$ python -q
>>> import numpy as np
>>> from numpy import linalg as LA
>>> np.set_printoptions(precision=2, suppress=True, linewidth=160, legacy="1.25")
>>> K = np.loadtxt("sample18.csv", delimiter=",")
>>> K
array([[ 2., -1., -3., -2., -2., -3., -3., -2.],
       [-2., -2.,  3., -2., -3.,  1.,  0., -3.],
       [ 2.,  3.,  1.,  1.,  3.,  1., -1.,  3.],
       [ 3., -3., -3., -2., -1.,  0., -3.,  0.],
       [-2.,  3., -2., -3.,  0., -1.,  1., -1.],
       [ 3., -3., -1.,  1.,  3.,  2.,  0.,  2.],
       [ 2.,  1.,  3., -1.,  3., -3.,  2., -2.],
       [ 2., -1., -2.,  2., -1.,  1.,  0.,  1.],
       [ 2.,  1.,  3., -2.,  1.,  1., -3., -2.],
       [ 1., -2., -1., -1., -2.,  2., -1., -1.],
       [ 2., -1., -3., -2., -2., -3., -3., -2.],
       [ 3.,  2., -3., -2., -3.,  0., -2.,  1.]])
>>> proj = K @ LA.solve(K.T @ K, K.T)
>>> np.trace(proj)
8.0
>>> np.allclose(proj @ proj, proj)
True
>>> LA.matrix_rank(np.eye(12) - proj)
4
>>> np.diag(proj)
array([0.42, 0.69, 0.56, 0.55, 0.92, 0.67, 0.96, 0.64, 0.87, 0.43, 0.42, 0.87])
>>> x = np.array([2, 1, 1, 0, 2, 2, 2, 1])
>>> y = K @ x
>>> coef, lr = np.zeros(8), 1 / LA.norm(K, 2) ** 2
>>> for i in range(250):
...     coef -= lr * K.T @ (K @ coef - y)
...     if i % 50 == 0: print(i, round(LA.norm(K @ coef - y), 2))
... 
0 13.16
50 0.43
100 0.11
150 0.05
200 0.03
>>> coef.round(2) + 0
array([2.  , 1.  , 1.  , 0.  , 2.  , 2.  , 2.  , 1.01])
>>> Y = np.c_[K[:, :7] @ np.array([[3, -2, 3, 4, -2, 5, -5],
...     [-3, 4, 0, 0, -1, 3, -4],
...     [0, -1, -3, 1, 5, 1, 4],
...     [-3, -4, 5, 5, 5, 2, 2],
...     [3, 4, 5, 4, 2, 3, 5],
...     [-2, 2, 1, 4, -1, -3, 0],
...     [3, -5, 4, 4, 4, -2, 3]]), np.array([-5, -1, 1, 4, 1, 4, -4, -4, -2, 5, -4, 3])]
>>> Y
array([[  6.,   4., -20., -37., -41.,   9., -41.,  -5.],
       [ -5.,  -9., -39., -23.,   4., -29.,  11.,  -1.],
       [ -2.,  22.,  20.,  26.,   4.,  30.,  -4.,   1.],
       [ 12.,   4.,  -9., -17., -42.,   2., -33.,   4.],
       [ -1.,  23., -12., -25., -19.,  -8., -13.,   1.],
       [ 20.,  -5.,  34.,  36.,   1.,  10.,  10.,   4.],
       [ 27.,  -3.,  12.,  14.,  22.,  28.,  17.,  -4.],
       [ -2., -16.,  18.,  16.,  -6.,   3., -15.,  -4.],
       [  1.,  26., -19.,  -3., -11.,  18., -10.,  -2.],
       [ -1.,  -4., -11.,  -6., -20., -14., -16.,   5.],
       [  6.,   4., -20., -37., -41.,   9., -41.,  -4.],
       [ -6.,  11., -15., -21., -47.,   9., -60.,   3.]])
>>> print(LA.norm(LA.qr(K)[0].T @ Y, axis=0) ** 2 / ((Y ** 2).sum(axis=0) + 1e-12))
[1.   1.   1.   1.   1.   1.   1.   0.84]
>>> np.round(LA.lstsq(K, Y[:, 0])[0], 2) + 0
array([ 3., -3.,  0., -3.,  3., -2.,  3.,  0.])
>>> np.round(LA.norm(Y - K @ LA.lstsq(K, Y)[0], axis=0), 2) + 0
array([0. , 0. , 0. , 0. , 0. , 0. , 0. , 4.8])
>>> Q, r_ = LA.qr(K)
>>> round(abs(r_[0, 0]), 2), round(LA.norm(K[:, 0]), 2)
(7.75, 7.75)
>>> np.abs(np.diag(r_))
array([7.75, 7.11, 7.84, 6.19, 5.28, 5.45, 3.73, 2.03])
>>> np.round(Q.T @ Q, 2) + 0
array([[1., 0., 0., 0., 0., 0., 0., 0.],
       [0., 1., 0., 0., 0., 0., 0., 0.],
       [0., 0., 1., 0., 0., 0., 0., 0.],
       [0., 0., 0., 1., 0., 0., 0., 0.],
       [0., 0., 0., 0., 1., 0., 0., 0.],
       [0., 0., 0., 0., 0., 1., 0., 0.],
       [0., 0., 0., 0., 0., 0., 1., 0.],
       [0., 0., 0., 0., 0., 0., 0., 1.]])
>>> m1 = np.minimum.outer(np.arange(1, 9), np.arange(1, 9)) * 5
>>> m1
array([[ 5,  5,  5,  5,  5,  5,  5,  5],
       [ 5, 10, 10, 10, 10, 10, 10, 10],
       [ 5, 10, 15, 15, 15, 15, 15, 15],
       [ 5, 10, 15, 20, 20, 20, 20, 20],
       [ 5, 10, 15, 20, 25, 25, 25, 25],
       [ 5, 10, 15, 20, 25, 30, 30, 30],
       [ 5, 10, 15, 20, 25, 30, 35, 35],
       [ 5, 10, 15, 20, 25, 30, 35, 40]])
>>> U, sigma, VT = LA.svd(m1, full_matrices=False)
>>> np.round(U.T @ m1 @ VT.T, 2) + 0
array([[146.83,   0.  ,   0.  ,   0.  ,   0.  ,   0.  ,   0.  ,   0.  ],
       [  0.  ,  16.69,   0.  ,   0.  ,   0.  ,   0.  ,   0.  ,   0.  ],
       [  0.  ,   0.  ,   6.29,   0.  ,   0.  ,   0.  ,   0.  ,   0.  ],
       [  0.  ,   0.  ,   0.  ,   3.44,   0.  ,   0.  ,   0.  ,   0.  ],
       [  0.  ,   0.  ,   0.  ,   0.  ,   2.29,   0.  ,   0.  ,   0.  ],
       [  0.  ,   0.  ,   0.  ,   0.  ,   0.  ,   1.73,   0.  ,   0.  ],
       [  0.  ,   0.  ,   0.  ,   0.  ,   0.  ,   0.  ,   1.44,   0.  ],
       [  0.  ,   0.  ,   0.  ,   0.  ,   0.  ,   0.  ,   0.  ,   1.29]])
>>> np.round(U.T @ U, 2) + 0
array([[1., 0., 0., 0., 0., 0., 0., 0.],
       [0., 1., 0., 0., 0., 0., 0., 0.],
       [0., 0., 1., 0., 0., 0., 0., 0.],
       [0., 0., 0., 1., 0., 0., 0., 0.],
       [0., 0., 0., 0., 1., 0., 0., 0.],
       [0., 0., 0., 0., 0., 1., 0., 0.],
       [0., 0., 0., 0., 0., 0., 1., 0.],
       [0., 0., 0., 0., 0., 0., 0., 1.]])
>>> w, V = LA.eigh(m1)
>>> w
array([  1.29,   1.44,   1.73,   2.29,   3.44,   6.29,  16.69, 146.83])
>>> np.abs(V[:, -1])
array([0.09, 0.18, 0.26, 0.33, 0.39, 0.43, 0.47, 0.48])
>>> np.round(V.T @ m1 @ V, 2) + 0
array([[  1.29,   0.  ,   0.  ,   0.  ,   0.  ,   0.  ,   0.  ,   0.  ],
       [  0.  ,   1.44,   0.  ,   0.  ,   0.  ,   0.  ,   0.  ,   0.  ],
       [  0.  ,   0.  ,   1.73,   0.  ,   0.  ,   0.  ,   0.  ,   0.  ],
       [  0.  ,   0.  ,   0.  ,   2.29,   0.  ,   0.  ,   0.  ,   0.  ],
       [  0.  ,   0.  ,   0.  ,   0.  ,   3.44,   0.  ,   0.  ,   0.  ],
       [  0.  ,   0.  ,   0.  ,   0.  ,   0.  ,   6.29,   0.  ,   0.  ],
       [  0.  ,   0.  ,   0.  ,   0.  ,   0.  ,   0.  ,  16.69,   0.  ],
       [  0.  ,   0.  ,   0.  ,   0.  ,   0.  ,   0.  ,   0.  , 146.83]])
>>> np.abs(V[:, -1]).round(6).argmax()
7
>>> mat = np.loadtxt("m.csv", delimiter=",")
>>> print(mat)
[[1. 2. 3. 0. 0. 1. 3. 2. 3. 3.]
 [3. 1. 2. 3. 0. 0. 1. 3. 2. 3.]
 [3. 3. 1. 2. 3. 0. 0. 1. 3. 2.]
 [2. 3. 3. 1. 2. 3. 0. 0. 1. 3.]
 [3. 2. 3. 3. 1. 2. 3. 0. 0. 1.]
 [1. 3. 2. 3. 3. 1. 2. 3. 0. 0.]
 [0. 1. 3. 2. 3. 3. 1. 2. 3. 0.]
 [0. 0. 1. 3. 2. 3. 3. 1. 2. 3.]
 [3. 0. 0. 1. 3. 2. 3. 3. 1. 2.]
 [2. 3. 0. 0. 1. 3. 2. 3. 3. 1.]]
>>> print(np.allclose(mat @ mat.T, mat.T @ mat))
True
>>> mat @ np.ones(10)
array([18., 18., 18., 18., 18., 18., 18., 18., 18., 18.])
>>> np.allclose(mat, mat.T)
False
>>> np.trace(mat)
10.0
>>> mat @ mat
array([[32., 28., 23., 30., 37., 32., 31., 40., 41., 30.],
       [30., 32., 28., 23., 30., 37., 32., 31., 40., 41.],
       [41., 30., 32., 28., 23., 30., 37., 32., 31., 40.],
       [40., 41., 30., 32., 28., 23., 30., 37., 32., 31.],
       [31., 40., 41., 30., 32., 28., 23., 30., 37., 32.],
       [32., 31., 40., 41., 30., 32., 28., 23., 30., 37.],
       [37., 32., 31., 40., 41., 30., 32., 28., 23., 30.],
       [30., 37., 32., 31., 40., 41., 30., 32., 28., 23.],
       [23., 30., 37., 32., 31., 40., 41., 30., 32., 28.],
       [28., 23., 30., 37., 32., 31., 40., 41., 30., 32.]])
>>> round(np.abs(LA.eigvals(mat)).max(), 2)
18.0
>>> f = np.array([-4, 3, -9])
>>> np.cross(mat[5, :3], mat[9, :3])
array([-6.,  4., -3.])
>>> np.array([np.convolve(row, f, "same") for row in mat])
array([[ -5., -15.,  -9., -27.,  -4.,  -9.,  -8., -33., -21., -18.],
       [  5., -32., -15.,  -9., -27.,  -4.,  -9.,  -8., -33.,  -9.],
       [ -3., -22., -32., -15.,  -9., -27.,  -4.,  -9.,  -8., -21.],
       [ -6., -21., -22., -32., -15.,  -9., -27.,  -4.,  -9.,   0.],
       [  1., -33., -21., -22., -32., -15.,  -9., -27.,  -4.,   3.],
       [ -9.,  -8., -33., -21., -22., -32., -15.,  -9., -27.,   0.],
       [ -4.,  -9.,  -8., -33., -21., -22., -32., -15.,  -9., -27.],
       [  0.,  -4.,  -9.,  -8., -33., -21., -22., -32., -15.,  -9.],
       [  9., -27.,  -4.,  -9.,  -8., -33., -21., -22., -32.,  -3.],
       [ -6.,  -9., -27.,  -4.,  -9.,  -8., -33., -21., -22., -24.]])
>>> print(np.correlate(mat[5], mat[9], "full"))
[ 1.  6. 14. 20. 27. 33. 29. 29. 32. 30. 25. 24. 18.  9.  8. 13.  6.  0.  0.]
>>> Q, r_ = LA.qr(mat)
>>> np.round(Q.T @ Q, 2) + 0
array([[1., 0., 0., 0., 0., 0., 0., 0., 0., 0.],
       [0., 1., 0., 0., 0., 0., 0., 0., 0., 0.],
       [0., 0., 1., 0., 0., 0., 0., 0., 0., 0.],
       [0., 0., 0., 1., 0., 0., 0., 0., 0., 0.],
       [0., 0., 0., 0., 1., 0., 0., 0., 0., 0.],
       [0., 0., 0., 0., 0., 1., 0., 0., 0., 0.],
       [0., 0., 0., 0., 0., 0., 1., 0., 0., 0.],
       [0., 0., 0., 0., 0., 0., 0., 1., 0., 0.],
       [0., 0., 0., 0., 0., 0., 0., 0., 1., 0.],
       [0., 0., 0., 0., 0., 0., 0., 0., 0., 1.]])
>>> Q.shape, r_.shape
((10, 10), (10, 10))
>>> feats = np.load("arr.npy")
>>> feats.round(2) + 0
array([[ -1.87, -14.86,   3.82,  -5.87, -26.33,   0.17, -18.68],
       [ -1.29,  -8.77,   2.75,  -4.98, -17.03,   0.94, -11.53],
       [ -1.23,  -8.  ,   2.6 ,  -4.84, -15.79,   1.01, -10.6 ],
       [ -1.16,  -6.94,   2.38,  -4.62, -14.07,   1.09,  -9.32],
       [ -1.15,  -6.77,   2.34,  -4.59, -13.78,   1.1 ,  -9.1 ],
       [ -1.09,  -5.74,   2.1 ,  -4.35, -12.04,   1.16,  -7.84],
       [ -1.02,  -4.05,   1.67,  -3.88,  -9.06,   1.18,  -5.72],
       [ -1.01,  -3.51,   1.52,  -3.69,  -8.06,   1.17,  -5.03],
       [ -0.99,  -1.1 ,   0.57,  -2.27,  -2.82,   0.71,  -1.67],
       [ -0.91,  -0.7 ,   0.31,  -1.66,  -1.62,   0.44,  -1.  ],
       [ -0.53,  -0.33,   0.05,  -0.67,  -0.48,   0.09,  -0.38],
       [ -0.46,  -0.29,   0.04,  -0.56,  -0.4 ,   0.06,  -0.33],
       [ -0.15,  -0.1 ,   0.  ,  -0.16,  -0.11,   0.01,  -0.1 ],
       [ -0.14,  -0.09,   0.  ,  -0.15,  -0.1 ,   0.01,  -0.1 ],
       [  0.9 ,   0.69,   0.06,   0.72,   0.52,   0.13,   0.63],
       [  1.35,   1.09,   0.11,   0.99,   0.77,   0.25,   0.98],
       [  9.41,  11.54,   1.4 ,   3.55,   7.34,   4.46,  10.14],
       [ 11.91,  15.45,   1.81,   4.04,  10.01,   6.06,  13.64],
       [ 12.83,  16.93,   1.96,   4.2 ,  11.04,   6.67,  14.97],
       [ 15.97,  22.13,   2.46,   4.71,  14.74,   8.79,  19.67],
       [ 21.47,  31.74,   3.32,   5.47,  21.78,  12.68,  28.42],
       [ 22.81,  34.16,   3.52,   5.63,  23.59,  13.66,  30.63],
       [ 25.89,  39.8 ,   3.98,   5.99,  27.85,  15.92,  35.82]])
>>> Y = feats / LA.norm(feats, axis=1)
Traceback (most recent call last):
  File "<python-input-51>", line 1, in <module>
    Y = feats / LA.norm(feats, axis=1)
        ~~~~~~^~~~~~~~~~~~~~~~~~~~~~~~
ValueError: operands could not be broadcast together with shapes (23,7) (23,) 
>>> Y = feats / LA.norm(feats, axis=1, keepdims=True)
>>> cov = Y @ Y.T
>>> LA.norm(Y, axis=1)
array([1., 1., 1., 1., 1., 1., 1., 1., 1., 1., 1., 1., 1., 1., 1., 1., 1., 1., 1., 1., 1., 1., 1.])
>>> cov[0]
array([ 1.  ,  1.  ,  1.  ,  0.99,  0.99,  0.99,  0.98,  0.97,  0.88,  0.82,  0.74,  0.74,  0.72,  0.72, -0.72, -0.73, -0.8 , -0.81, -0.81, -0.82, -0.83,
       -0.83, -0.84])
